$ python -q
>>> import numpy as np
>>> np.set_printoptions(precision=4, suppress=True, linewidth=140, sign=" ")
>>> def rd(a):
...     return np.round(a, 4) + 0
... 
>>> O, _ = np.linalg.qr(np.array([[-0.1, -0.1], [0.5, 0.9], [-0.9, 1.4], [0.8, 0.9]]))
>>> E = O @ O.T
>>> rd(E)
array([[ 0.0089, -0.0562,  0.013 , -0.0741],
       [-0.0562,  0.384 ,  0.0865,  0.4753],
       [ 0.013 ,  0.0865,  0.9878, -0.0661],
       [-0.0741,  0.4753, -0.0661,  0.6193]])
>>> w, V = np.linalg.eigh(E)
>>> x0 = np.array([-9, -8, 6, 1])
>>> rd(V * np.abs(w) @ V.T)
array([[ 0.0089, -0.0562,  0.013 , -0.0741],
       [-0.0562,  0.384 ,  0.0865,  0.4753],
       [ 0.013 ,  0.0865,  0.9878, -0.0661],
       [-0.0741,  0.4753, -0.0661,  0.6193]])
>>> rd(np.linalg.eigvalsh(E[1:, 1:]))
array([ 0.    ,  0.9911,  1.    ])
>>> K = np.load("x.npy")
>>> K
array([[ 1,  0,  0,  0,  0,  0,  0,  0,  0,  0],
       [ 0,  2,  0,  0,  0,  0,  0,  0,  0,  0],
       [ 0,  0,  2,  0,  0,  0,  0,  0,  0,  0],
       [ 0,  0,  0,  2,  0,  0,  0,  0,  0,  0],
       [ 0,  0,  0,  0,  3,  0,  0,  0,  0,  0],
       [ 0,  0,  0,  0,  0,  2,  0,  0,  0,  0],
       [ 0,  0,  0,  0,  0,  0,  1,  0,  0,  0],
       [ 0,  0,  0,  0,  0,  0,  0,  2,  0,  0],
       [ 0,  0,  0,  0,  0,  0,  0,  0,  0,  0],
       [ 0,  0,  0,  0,  0,  0,  0,  0,  0,  0]])
>>> w, V = np.linalg.eigh(K)
>>> rd(np.linalg.svd(K, compute_uv=False))
array([ 3.,  2.,  2.,  2.,  2.,  2.,  1.,  1.,  0.,  0.])
>>> rd(np.linalg.eigvalsh(K + -3 * np.eye(10)))
array([-3., -3., -2., -2., -1., -1., -1., -1., -1.,  0.])
>>> V @ np.diag(w) @ V.T
array([[ 1.,  0.,  0.,  0.,  0.,  0.,  0.,  0.,  0.,  0.],
       [ 0.,  2.,  0.,  0.,  0.,  0.,  0.,  0.,  0.,  0.],
       [ 0.,  0.,  2.,  0.,  0.,  0.,  0.,  0.,  0.,  0.],
       [ 0.,  0.,  0.,  2.,  0.,  0.,  0.,  0.,  0.,  0.],
       [ 0.,  0.,  0.,  0.,  3.,  0.,  0.,  0.,  0.,  0.],
       [ 0.,  0.,  0.,  0.,  0.,  2.,  0.,  0.,  0.,  0.],
       [ 0.,  0.,  0.,  0.,  0.,  0.,  1.,  0.,  0.,  0.],
       [ 0.,  0.,  0.,  0.,  0.,  0.,  0.,  2.,  0.,  0.],
       [ 0.,  0.,  0.,  0.,  0.,  0.,  0.,  0.,  0.,  0.],
       [ 0.,  0.,  0.,  0.,  0.,  0.,  0.,  0.,  0.,  0.]])
>>> np.abs(V[:, -1])
array([ 0.,  0.,  0.,  0.,  1.,  0.,  0.,  0.,  0.,  0.])
>>> Uu, sig, VT = np.linalg.svd(K)
>>> sig
array([ 3.,  2.,  2.,  2.,  2.,  2.,  1.,  1.,  0.,  0.])
>>> A2 = Uu[:, :8] @ np.diag(sig[:8]) @ VT[:8]
>>> A2
array([[ 1.,  0.,  0.,  0.,  0.,  0.,  0.,  0.,  0.,  0.],
       [ 0.,  2.,  0.,  0.,  0.,  0.,  0.,  0.,  0.,  0.],
       [ 0.,  0.,  2.,  0.,  0.,  0.,  0.,  0.,  0.,  0.],
       [ 0.,  0.,  0.,  2.,  0.,  0.,  0.,  0.,  0.,  0.],
       [ 0.,  0.,  0.,  0.,  3.,  0.,  0.,  0.,  0.,  0.],
       [ 0.,  0.,  0.,  0.,  0.,  2.,  0.,  0.,  0.,  0.],
       [ 0.,  0.,  0.,  0.,  0.,  0.,  1.,  0.,  0.,  0.],
       [ 0.,  0.,  0.,  0.,  0.,  0.,  0.,  2.,  0.,  0.],
       [ 0.,  0.,  0.,  0.,  0.,  0.,  0.,  0.,  0.,  0.],
       [ 0.,  0.,  0.,  0.,  0.,  0.,  0.,  0.,  0.,  0.]])
>>> np.abs(K - A2).max()
np.float64(0.0)
>>> rd(np.linalg.norm(K - A2) / np.linalg.norm(K))
np.float64(0.0)
>>> rd(np.linalg.norm(K - A2, 2)), sig[8]
(np.float64(0.0), np.float64(0.0))
>>> np.linalg.matrix_rank(K, rtol=0.05)
np.int64(8)
>>> T = np.stack([A2, 3 * A2, A2[::-1]])
>>> np.linalg.matrix_rank(T)
array([ 8,  8,  8])
>>> np.linalg.matrix_rank(T.reshape(3, -1))
np.int64(2)
>>> rd(np.linalg.det(T))
array([ 0.,  0.,  0.])
>>> T.shape
(3, 10, 10)
>>> print(np.einsum("bij,cij->bc", T, T))
[[  31.   93.    0.]
 [  93.  279.    0.]
 [   0.    0.   31.]]
>>> Uu, sig, VT = np.linalg.svd(K)
>>> V = VT[:(sig > 1e-8).sum()]
>>> rng = np.random.default_rng(95)
>>> x0 = K[4] + -2 * K[1] + rng.integers(2) * np.eye(10)[8]
>>> x0
array([ 0., -4.,  0.,  0.,  3.,  0.,  0.,  0.,  0.,  0.])
>>> np.diag(V.T @ V)
array([ 1.,  1.,  1.,  1.,  1.,  1.,  1.,  1.,  0.,  0.])
>>> np.linalg.matrix_rank(np.vstack([K, x0]))
np.int64(8)
>>> rd(np.linalg.norm(x0 - V.T @ V @ x0))
np.float64(0.0)
>>> w1 = np.array([[4, 3, 0, -5, 2],
...     [4, 4, 4, -2, -3],
...     [-4, -5, 5, 4, 1],
...     [0, 4, 4, -2, -2],
...     [3, 4, -1, -1, -2],
...     [-2, 5, 0, 4, 5],
...     [5, -2, -4, 4, 1],
...     [-2, -4, 3, -1, 3],
...     [-2, 0, -3, 1, 3],
...     [5, -2, -1, -5, 2]])
>>> c = np.array([-2, -5, -4, 4, -3])
>>> H = np.maximum(K @ w1 + c, 0)
>>> (H > 0).astype(int)
array([[ 1,  0,  0,  0,  0],
       [ 1,  1,  1,  0,  0],
       [ 0,  0,  1,  1,  0],
       [ 0,  1,  1,  0,  0],
       [ 1,  1,  0,  1,  0],
       [ 0,  1,  0,  1,  1],
       [ 1,  0,  0,  1,  0],
       [ 0,  0,  1,  1,  1],
       [ 0,  0,  0,  1,  0],
       [ 0,  0,  0,  1,  0]])
>>> basis = np.array([[0, 3, 1], [2, 0, 1], [5, 4, 3], [1, 5, 5], [2, 3, 2]])
>>> (H @ basis).round(6).argmax(axis=1)
array([ 1,  1,  1,  0,  1,  1,  1,  1,  1,  1])
>>> H @ basis
array([[  0,   6,   2],
       [ 26,  34,  21],
       [ 42,  84,  78],
       [ 26,  16,  15],
       [ 15,  26,  19],
       [ 36,  81,  79],
       [  8,  49,  43],
       [ 18,  27,  22],
       [  4,  20,  20],
       [  4,  20,  20]])
>>> M = np.load("arr.npy")
>>> M
array([[ 0., -8.,  4., -3.],
       [-8.,  0.,  0.,  0.],
       [ 4.,  0.,  0.,  0.],
       [-3.,  0.,  0.,  0.]])
>>> Uu, sig, VT = np.linalg.svd(M)
>>> V = VT[:(sig > 1e-8).sum()]
>>> x0 = M[3] + -3 * M[2] + rng.integers(2) * np.eye(4)[2]
>>> x0
array([-15.,   0.,   1.,   0.])
>>> rd(np.diag(V.T @ V))
array([ 1.    ,  0.7191,  0.1798,  0.1011])
>>> np.allclose(V.T @ V @ x0, x0)
False
>>> rank = np.linalg.matrix_rank(M)
>>> print(rank)
2
>>> ns = np.linalg.svd(M)[2][rank:].T
>>> rd(ns @ ns.T)
array([[ 0.    ,  0.    ,  0.    ,  0.    ],
       [ 0.    ,  0.2809,  0.3596, -0.2697],
       [ 0.    ,  0.3596,  0.8202,  0.1348],
       [ 0.    , -0.2697,  0.1348,  0.8989]])
>>> [int(np.linalg.matrix_rank(np.delete(M, i, axis=0))) for i in range(4)]
[1, 2, 2, 2]
>>> np.allclose(M @ ns, 0)
True
>>> rd(M @ ns)
array([[ 0.,  0.],
       [ 0.,  0.],
       [ 0.,  0.],
       [ 0.,  0.]])
>>> J = np.loadtxt("test4.csv", delimiter=",")
>>> rd(J)
array([[-0.1698, -0.1873, -0.1823, -0.0403, -0.1069,  0.2498,  0.4254,  0.0117, -0.323 , -0.3888,  0.3916,  0.0345,  0.4861],
       [-0.3396, -0.4343, -0.0469,  0.3684, -0.2552, -0.0625,  0.2456, -0.0032,  0.1504,  0.3371, -0.0471,  0.5199, -0.1415],
       [ 0.7132, -0.2127, -0.1118,  0.0984,  0.2838, -0.2783,  0.054 , -0.2604, -0.0463,  0.1552,  0.2749,  0.2658,  0.1509],
       [ 0.1019, -0.3375,  0.2299,  0.038 ,  0.3988,  0.0657,  0.0444,  0.6414, -0.3366, -0.1578, -0.06  ,  0.0742, -0.3122],
       [-0.034 ,  0.0063, -0.187 , -0.2255, -0.0953,  0.2462, -0.3533, -0.1991, -0.6937,  0.2943, -0.2044,  0.2628, -0.0115],
       [-0.034 , -0.1529,  0.1795, -0.4406, -0.0832,  0.0977,  0.2174,  0.001 , -0.0061,  0.5297,  0.4898, -0.319 , -0.2512],
       [ 0.1698, -0.2905,  0.1489, -0.2131, -0.5317, -0.1304, -0.2703, -0.1474,  0.0143, -0.5019,  0.168 ,  0.1213, -0.3601],
       [-0.1698,  0.4099,  0.6577, -0.1439,  0.0659, -0.2548,  0.0872, -0.048 , -0.1322, -0.0181,  0.1571,  0.456 ,  0.1424],
       [-0.0679,  0.1321, -0.0482,  0.0753,  0.2568,  0.0415,  0.4835, -0.5237, -0.1865, -0.215 , -0.1403, -0.0583, -0.5387],
       [ 0.2377, -0.2235,  0.1681, -0.4765, -0.1358,  0.0201,  0.393 , -0.0076,  0.1245,  0.0217, -0.6254,  0.0296,  0.2383],
       [-0.3057, -0.4805,  0.2833, -0.0758,  0.4535,  0.1692, -0.3347, -0.4047,  0.1801, -0.0836, -0.0079, -0.0708,  0.1877],
       [ 0.3057,  0.0027,  0.5074,  0.5197, -0.2764,  0.4489,  0.0265, -0.1214, -0.131 ,  0.0962, -0.0549, -0.2235,  0.0795],
       [-0.1698, -0.2072,  0.0953,  0.1783, -0.12  , -0.6838,  0.0136, -0.0652, -0.3985,  0.063 , -0.1293, -0.4469,  0.1476]])
>>> # keeps lengths
>>> O, R = np.linalg.qr(J)
>>> np.allclose(R.T @ R, J.T @ J)
True
>>> O.shape, R.shape
((13, 13), (13, 13))
